$ python -q
>>> import numpy as np
>>> import numpy.linalg as la
>>> np.set_printoptions(precision=3, suppress=True, linewidth=200, floatmode="fixed")
>>> rnd = lambda a: np.round(a, 3) + 0
>>> K = np.load("sample9.npy")
>>> print(K)
[[1 0 0 0 0 0 0]
 [0 2 0 0 0 0 0]
 [0 0 0 0 0 0 0]
 [0 0 0 0 0 0 0]
 [0 0 0 0 0 0 0]
 [0 0 0 0 0 1 0]
 [0 0 0 0 0 0 2]]
>>> print(np.argsort(-la.norm(K, axis=0).round(6), kind="stable")[:3])
[1 6 0]
>>> W0 = np.loadtxt("out12.csv", delimiter=",")
>>> print(W0)
[[ 0.000 -8.000  5.000  1.000]
 [ 0.000  0.000 -6.000 -8.000]
 [ 0.000  0.000  0.000  4.000]
 [ 0.000  0.000  0.000  0.000]]
>>> proj = np.triu(np.array([[1, 2, 2, 0], [2, 2, 2, 2], [0, 1, 1, 1], [1, 0, 0, 0]]), 1) + np.eye(4)
>>> other = proj @ W0 @ la.inv(proj)
>>> print(np.trace(other), np.trace(W0))
0.0 0.0
>>> print(proj @ W0 - W0 @ proj)
[[ 0.000  0.000  4.000  3.000]
 [ 0.000  0.000  0.000 14.000]
 [ 0.000  0.000  0.000  0.000]
 [ 0.000  0.000  0.000  0.000]]
>>> print(rnd(K @ la.pinv(K) @ K))
[[1.000 0.000 0.000 0.000 0.000 0.000 0.000]
 [0.000 2.000 0.000 0.000 0.000 0.000 0.000]
 [0.000 0.000 0.000 0.000 0.000 0.000 0.000]
 [0.000 0.000 0.000 0.000 0.000 0.000 0.000]
 [0.000 0.000 0.000 0.000 0.000 0.000 0.000]
 [0.000 0.000 0.000 0.000 0.000 1.000 0.000]
 [0.000 0.000 0.000 0.000 0.000 0.000 2.000]]
>>> print(np.unique(K.round(6), axis=0).shape)
(5, 7)
>>> try:
...     la.inv(K)
... except la.LinAlgError as e:
...     print(e)
... 
Singular matrix
>>> print(la.matrix_rank(W0))
3
>>> print(np.diff(W0, axis=0))
[[  0.000   8.000 -11.000  -9.000]
 [  0.000   0.000   6.000  12.000]
 [  0.000   0.000   0.000  -4.000]]
>>> la.rank(W0)
Traceback (most recent call last):
  File "<python-input-18>", line 1, in <module>
    la.rank(W0)
    ^^^^^^^
AttributeError: module 'numpy.linalg' has no attribute 'rank'
>>> print(np.count_nonzero(W0))
6
>>> print(W0.sum(axis=0))
[ 0.000 -8.000 -1.000 -3.000]
>>> print(W0.sum(axis=1))
[ -2.000 -14.000   4.000   0.000]
>>> print(np.unravel_index(np.abs(W0).argmax(), W0.shape))
(np.int64(0), np.int64(1))
>>> F = np.load("case6.npy")
>>> print(rnd(F))
[[0.312 0.125 0.000 0.250 0.188 0.125]
 [0.222 0.056 0.167 0.000 0.278 0.278]
 [0.000 0.154 0.077 0.154 0.308 0.308]
 [0.211 0.158 0.158 0.053 0.263 0.158]
 [0.000 0.154 0.385 0.308 0.077 0.077]
 [0.417 0.417 0.000 0.000 0.000 0.167]]
>>> print(rnd(np.abs(la.eigvals(F)).max()))
1.0
>>> print(rnd((F + F.T) / 2))
[[0.312 0.174 0.000 0.230 0.094 0.271]
 [0.174 0.056 0.160 0.079 0.216 0.347]
 [0.000 0.160 0.077 0.156 0.346 0.154]
 [0.230 0.079 0.156 0.053 0.285 0.079]
 [0.094 0.216 0.346 0.285 0.077 0.038]
 [0.271 0.347 0.154 0.079 0.038 0.167]]
>>> la.determinant(F)
Traceback (most recent call last):
  File "<python-input-27>", line 1, in <module>
    la.determinant(F)
    ^^^^^^^^^^^^^^
AttributeError: module 'numpy.linalg' has no attribute 'determinant'
>>> assert F == F.T
Traceback (most recent call last):
  File "<python-input-28>", line 1, in <module>
    assert F == F.T
           ^^^^^^^^
ValueError: The truth value of an array with more than one element is ambiguous. Use a.any() or a.all()
>>> print(rnd((F - F.T) / 2))
[[ 0.000 -0.049  0.000  0.020  0.094 -0.146]
 [ 0.049  0.000  0.006 -0.079  0.062 -0.069]
 [ 0.000 -0.006  0.000 -0.002 -0.038  0.154]
 [-0.020  0.079  0.002  0.000 -0.022  0.079]
 [-0.094 -0.062  0.038  0.022  0.000  0.038]
 [ 0.146  0.069 -0.154 -0.079 -0.038  0.000]]
>>> F.inv()
Traceback (most recent call last):
  File "<python-input-30>", line 1, in <module>
    F.inv()
    ^^^^^
AttributeError: 'numpy.ndarray' object has no attribute 'inv'
>>> print(rnd(np.trace(F)))
0.741
>>> other = F / np.sqrt((F ** 2).mean(axis=1, keepdims=True))
>>> print(la.matrix_rank(F - F.mean(axis=1, keepdims=True)))
5
>>> print(rnd(F - F.mean(axis=1, keepdims=True)))
[[ 0.146 -0.042 -0.167  0.083  0.021 -0.042]
 [ 0.056 -0.111  0.000 -0.167  0.111  0.111]
 [-0.167 -0.013 -0.090 -0.013  0.141  0.141]
 [ 0.044 -0.009 -0.009 -0.114  0.096 -0.009]
 [-0.167 -0.013  0.218  0.141 -0.090 -0.090]
 [ 0.250  0.250 -0.167 -0.167 -0.167  0.000]]
>>> print(rnd(la.norm(other, axis=1)))
[2.449 2.449 2.449 2.449 2.449 2.449]
>>> print(la.matrix_rank(other) == la.matrix_rank(F))
True
>>> vec = np.array([3, -3, -1, 3, 0, 1])
>>> y = F @ vec
>>> b, lr = np.zeros(6), 1 / la.norm(F, 2) ** 2
>>> for i in range(150):
...     b -= lr * F.T @ (F @ b - y)
...     if i % 50 == 0: print(i, round(la.norm(F @ b - y), 3))
... 
0 1.035
50 0.168
100 0.113
>>> print(rnd(b))
[ 2.867 -2.593 -1.036  2.839  0.621  0.265]
>>> print(rnd(la.cond(F)))
12.935
>>> Q, R = la.qr(F)
>>> print(rnd(abs(R[0, 0])), rnd(la.norm(F[:, 0])))
0.604 0.604
>>> print(np.allclose(R.T @ R, F.T @ F))
True
>>> print(rnd(np.trace(Q @ Q.T)))
6.0
>>> m1 = np.load("run17.npy")
>>> print(rnd(m1))
[[ 0.401  0.045 -0.356  0.267 -0.089  0.178]
 [ 0.045  0.005 -0.040  0.030 -0.010  0.020]
 [-0.356 -0.040  0.317 -0.238  0.079 -0.158]
 [ 0.267  0.030 -0.238  0.178 -0.059  0.119]
 [-0.089 -0.010  0.079 -0.059  0.020 -0.040]
 [ 0.178  0.020 -0.158  0.119 -0.040  0.079]]
>>> other = m1 / la.norm(m1, axis=1, keepdims=True)
>>> C2 = other @ other.T
>>> print(rnd(np.degrees(np.arccos(np.clip(C2[0, 1], -1, 1)))))
0.0
>>> mat = np.loadtxt("m.csv", delimiter=",")
>>> print(mat)
[[ 0.000  0.000  0.000]
 [-1.000  3.000  1.000]
 [-1.000  3.000 -2.000]
 [ 2.000 -6.000  2.000]
 [-2.000  6.000 -2.000]
 [-1.000  3.000  0.000]
 [ 2.000 -6.000 -2.000]]
>>> U, s, Vh = la.svd(mat)
>>> print(np.argmax(s[:-1] / (s[1:] + 1e-6)) + 1)
2
>>> other = U[:, :2] @ np.diag(s[:2]) @ Vh[:2]
>>> print(rnd(la.norm(mat - other, 2)), rnd(s[2]))
0.0 0.0
>>> print(rnd(la.norm(mat - other) / la.norm(mat)))
0.0
>>> print(la.matrix_rank(mat, rtol=0.05))
2
>>> print(rnd(np.abs(mat - other).max()))
0.0
>>> rk = la.matrix_rank(mat)
>>> print(rk)
2
>>> null = la.svd(mat)[2][rk:].T
>>> print(np.allclose(mat @ null, 0))
True
>>> print([int(la.matrix_rank(mat[:, :j + 1])) for j in range(3)])
[1, 1, 2]
>>> print([int(la.matrix_rank(mat[:i])) for i in range(1, len(mat) + 1)])
[0, 1, 2, 2, 2, 2, 2]
>>> print([int(la.matrix_rank(np.delete(mat, i, axis=0))) for i in range(7)])
[2, 2, 2, 2, 2, 2, 2]
